% python3 -q
>>> import numpy as np
>>> from numpy import linalg as LA
>>> np.set_printoptions(precision=2, suppress=True, linewidth=140)
>>> M = np.array([[1, -1, -3, 2, -2, 0, -2, 1],
...     [2, 0, 0, 2, 0, 2, 2, 0],
...     [-2, -1, 0, 0, -2, -2, 0, 3],
...     [3, -2, 2, -1, 0, 3, 2, 3],
...     [1, 3, 0, 3, 0, -3, 0, -1],
...     [-1, 0, 1, -1, 1, 0, 1, 1],
...     [2, 3, -2, -1, -3, 2, 2, 2]])
>>> M[4] = M[6]
>>> M
array([[ 1, -1, -3,  2, -2,  0, -2,  1],
       [ 2,  0,  0,  2,  0,  2,  2,  0],
       [-2, -1,  0,  0, -2, -2,  0,  3],
       [ 3, -2,  2, -1,  0,  3,  2,  3],
       [ 2,  3, -2, -1, -3,  2,  2,  2],
       [-1,  0,  1, -1,  1,  0,  1,  1],
       [ 2,  3, -2, -1, -3,  2,  2,  2]])
>>> U, sv, VT = LA.svd(M)
>>> V = VT[:(sv > 1e-8).sum()]
>>> rng = np.random.default_rng(70356)
>>> vec = M[4] + 2 * M[1] + rng.integers(2) * np.eye(8)[1]
>>> vec
array([ 6.,  4., -2.,  3., -3.,  6.,  6.,  2.])
>>> round(float(LA.norm(vec - V.T @ V @ vec)), 2)
0.54
>>> LA.matrix_rank(np.vstack([M, vec]))
np.int64(7)
>>> np.allclose(V.T @ V @ vec, vec)
False
>>> U, sv, VT = LA.svd(M)
>>> sv.round(2) + 0
array([9.54, 6.47, 5.06, 4.7 , 2.17, 0.87, 0.  ])
>>> B = U[:, :6] @ np.diag(sv[:6]) @ VT[:6]
>>> round(LA.norm(M - B, 2), 2), np.round(sv[6], 2)
(np.float64(0.0), np.float64(0.0))
>>> LA.matrix_rank(B)
np.int64(6)
>>> np.round(np.abs(M - B).max(), 2)
np.float64(0.0)
>>> np.abs(np.diag(LA.qr(M)[1])) > 1e-9
array([ True,  True,  True,  True,  True,  True, False])
>>> np.round(M @ LA.pinv(M) @ M, 2) + 0
array([[ 1., -1., -3.,  2., -2.,  0., -2.,  1.],
       [ 2.,  0.,  0.,  2.,  0.,  2.,  2.,  0.],
       [-2., -1.,  0.,  0., -2., -2.,  0.,  3.],
       [ 3., -2.,  2., -1.,  0.,  3.,  2.,  3.],
       [ 2.,  3., -2., -1., -3.,  2.,  2.,  2.],
       [-1.,  0.,  1., -1.,  1.,  0.,  1.,  1.],
       [ 2.,  3., -2., -1., -3.,  2.,  2.,  2.]])
>>> round(np.trace(LA.pinv(M) @ M), 2)
np.float64(6.0)
>>> np.allclose(M[:-1].T @ LA.lstsq(M[:-1].T, M[-1])[0], M[-1])
True
